$ ipython --no-banner

In [1]: import numpy as np

In [2]: from numpy import linalg as LA

In [3]: np.set_printoptions(suppress=True, linewidth=140)

In [4]: def tidy(a):
   ...:     return np.round(a, 2) + 0
   ...: 

In [5]: F = np.loadtxt("arr.csv", delimiter=",")

In [6]: tidy(F)
Out[6]: 
array([[ 0.74, -0.09, -0.09, -0.09,  0.26,  0.26,  0.09, -0.26,  0.26,  0.09, -0.26,  0.09, -0.26],
       [-0.09,  0.97, -0.03, -0.03,  0.09,  0.09,  0.03, -0.09,  0.09,  0.03, -0.09,  0.03, -0.09],
       [-0.09, -0.03,  0.97, -0.03,  0.09,  0.09,  0.03, -0.09,  0.09,  0.03, -0.09,  0.03, -0.09],
       [-0.09, -0.03, -0.03,  0.97,  0.09,  0.09,  0.03, -0.09,  0.09,  0.03, -0.09,  0.03, -0.09],
       [ 0.26,  0.09,  0.09,  0.09,  0.74, -0.26, -0.09,  0.26, -0.26, -0.09,  0.26, -0.09,  0.26],
       [ 0.26,  0.09,  0.09,  0.09, -0.26,  0.74, -0.09,  0.26, -0.26, -0.09,  0.26, -0.09,  0.26],
       [ 0.09,  0.03,  0.03,  0.03, -0.09, -0.09,  0.97,  0.09, -0.09, -0.03,  0.09, -0.03,  0.09],
       [-0.26, -0.09, -0.09, -0.09,  0.26,  0.26,  0.09,  0.74,  0.26,  0.09, -0.26,  0.09, -0.26],
       [ 0.26,  0.09,  0.09,  0.09, -0.26, -0.26, -0.09,  0.26,  0.74, -0.09,  0.26, -0.09,  0.26],
       [ 0.09,  0.03,  0.03,  0.03, -0.09, -0.09, -0.03,  0.09, -0.09,  0.97,  0.09, -0.03,  0.09],
       [-0.26, -0.09, -0.09, -0.09,  0.26,  0.26,  0.09, -0.26,  0.26,  0.09,  0.74,  0.09, -0.26],
       [ 0.09,  0.03,  0.03,  0.03, -0.09, -0.09, -0.03,  0.09, -0.09, -0.03,  0.09,  0.97,  0.09],
       [-0.26, -0.09, -0.09, -0.09,  0.26,  0.26,  0.09, -0.26,  0.26,  0.09, -0.26,  0.09,  0.74]])

In [7]: tidy(LA.svd(F, compute_uv=False))
Out[7]: array([1., 1., 1., 1., 1., 1., 1., 1., 1., 1., 1., 1., 1.])

In [8]: np.unravel_index(np.abs(F).argmax(), F.shape)
Out[8]: (np.int64(1), np.int64(1))

In [9]: tidy(np.abs(F).max())
Out[9]: np.float64(0.97)

In [10]: rng = np.random.default_rng(7310)

In [11]: idx = rng.permutation(13)

In [12]: idx
Out[12]: array([12,  7,  8,  4,  5,  3, 11,  1,  9,  0,  2,  6, 10])

In [13]: other = F[idx][:, idx]

In [14]: tidy(LA.det(other)), tidy(LA.det(F[idx]))
Out[14]: (np.float64(-1.0), np.float64(1.0))

In [15]: ev, evecs = LA.eigh(F)

In [16]: tidy(ev)
Out[16]: array([-1.,  1.,  1.,  1.,  1.,  1.,  1.,  1.,  1.,  1.,  1.,  1.,  1.])

In [17]: np.unique(ev.round(6) + 0, return_counts=True)[1]
Out[17]: array([ 1, 12])

In [18]: tidy(LA.eigvalsh(F + -3 * np.eye(13)))
Out[18]: array([-4., -2., -2., -2., -2., -2., -2., -2., -2., -2., -2., -2., -2.])

In [19]: tidy(LA.eigvalsh(F @ F))
Out[19]: array([1., 1., 1., 1., 1., 1., 1., 1., 1., 1., 1., 1., 1.])

In [20]: (ev > 1e-8).sum(), (ev < -1e-8).sum()
Out[20]: (np.int64(12), np.int64(1))

In [21]: X = np.load("layer17.npy")

In [22]: X
Out[22]: 
array([[0, 5, 4, 5, 0],
       [0, 0, 2, 0, 5],
       [0, 0, 0, 5, 1],
       [0, 0, 0, 0, 0],
       [0, 0, 0, 0, 0]])

In [23]: LA.lstsq(X[:-1].T, X[-1])[2]
Out[23]: np.int32(3)

In [24]: np.allclose(X[:-1].T @ LA.lstsq(X[:-1].T, X[-1])[0], X[-1])
Out[24]: True

In [25]: tidy(X @ LA.pinv(X) @ X)
Out[25]: 
array([[0., 5., 4., 5., 0.],
       [0., 0., 2., 0., 5.],
       [0., 0., 0., 5., 1.],
       [0., 0., 0., 0., 0.],
       [0., 0., 0., 0., 0.]])

In [26]: np.unique(X.round(6), axis=0).shape
Out[26]: (4, 5)

In [27]: tidy(np.trace(LA.pinv(X) @ X))
Out[27]: np.float64(3.0)
